In [1]: import numpy as np

In [2]: np.set_printoptions(precision=1, suppress=True, linewidth=140, floatmode="fixed")

In [3]: def tidy(a):
   ...:     return np.round(a, 1) + 0
   ...: 

In [4]: X = np.load("m.npy")

In [5]: X
Out[5]: 
array([[ -3,  -1,   0,  -2],
       [ -6,  -1,   2,  -4],
       [ -9,  -2,  -1,  -7],
       [ -7,  -2,   0, -10],
       [ -9,  -1,  -1, -13],
       [ -8,   0,   0, -10],
       [ -9,   1,  -3, -11],
       [ -6,   2,  -2,  -8],
       [ -9,   0,  -5,  -8],
       [ -6,  -1,  -6, -11],
       [ -9,   0,  -5, -13],
       [ -7,   3,  -8, -13],
       [ -9,   4, -11, -12],
       [-12,   1,  -8, -13],
       [-12,   0, -11, -10],
       [-11,   0, -13,  -9],
       [-12,   3, -13, -12],
       [-15,   3, -13, -10],
       [-17,   1, -12, -11],
       [-19,  -1, -15, -14],
       [-21,   2, -17, -13],
       [-23,   2, -17, -14],
       [-20,   3, -19, -13]])

In [6]: x = np.array([1, -1, -8, -1])

In [7]: target = X @ x

In [8]: beta, lr = np.zeros(4), 1 / np.linalg.norm(X, 2) ** 2

In [9]: for i in range(6):
   ...:     beta -= lr * X.T @ (X @ beta - target)
   ...:     if i % 2 == 0: print(i, round(np.linalg.norm(X @ beta - target), 1))
   ...: 
0 101.1
2 93.3
4 86.2

In [10]: tidy(beta)
Out[10]: array([-2.3,  0.5, -3.0, -1.5])

In [11]: W0 = np.load("a.npy")

In [12]: W0
Out[12]: 
array([[ 0,  3,  1,  3, -3],
       [-3,  1, -2,  3,  1],
       [ 2, -2, -3, -2,  1],
       [-2, -2, -2, -3,  3],
       [-6,  5, -3,  9, -1]])

In [13]: rank = np.linalg.matrix_rank(W0)

In [14]: rank
Out[14]: np.int64(4)

In [15]: null = np.linalg.svd(W0)[2][rank:].T

In [16]: null.shape
Out[16]: (5, 1)

In [17]: [int(np.linalg.matrix_rank(W0[:, :j + 1])) for j in range(5)]
Out[17]: [1, 2, 3, 4, 4]

In [18]: [int(np.linalg.matrix_rank(W0[:i])) for i in range(1, len(W0) + 1)]
Out[18]: [1, 2, 3, 4, 4]

In [19]: tidy(null @ null.T)
Out[19]: 
array([[ 0.1,  0.2,  0.0,  0.0,  0.2],
       [ 0.2,  0.5,  0.0, -0.1,  0.4],
       [ 0.0,  0.0,  0.0,  0.0,  0.0],
       [ 0.0, -0.1,  0.0,  0.0, -0.1],
       [ 0.2,  0.4,  0.0, -0.1,  0.4]])

In [20]: [int(np.linalg.matrix_rank(np.delete(W0, i, axis=0))) for i in range(5)]
Out[20]: [4, 4, 3, 3, 4]

In [21]: np.allclose(W0 @ null, 0)
Out[21]: True
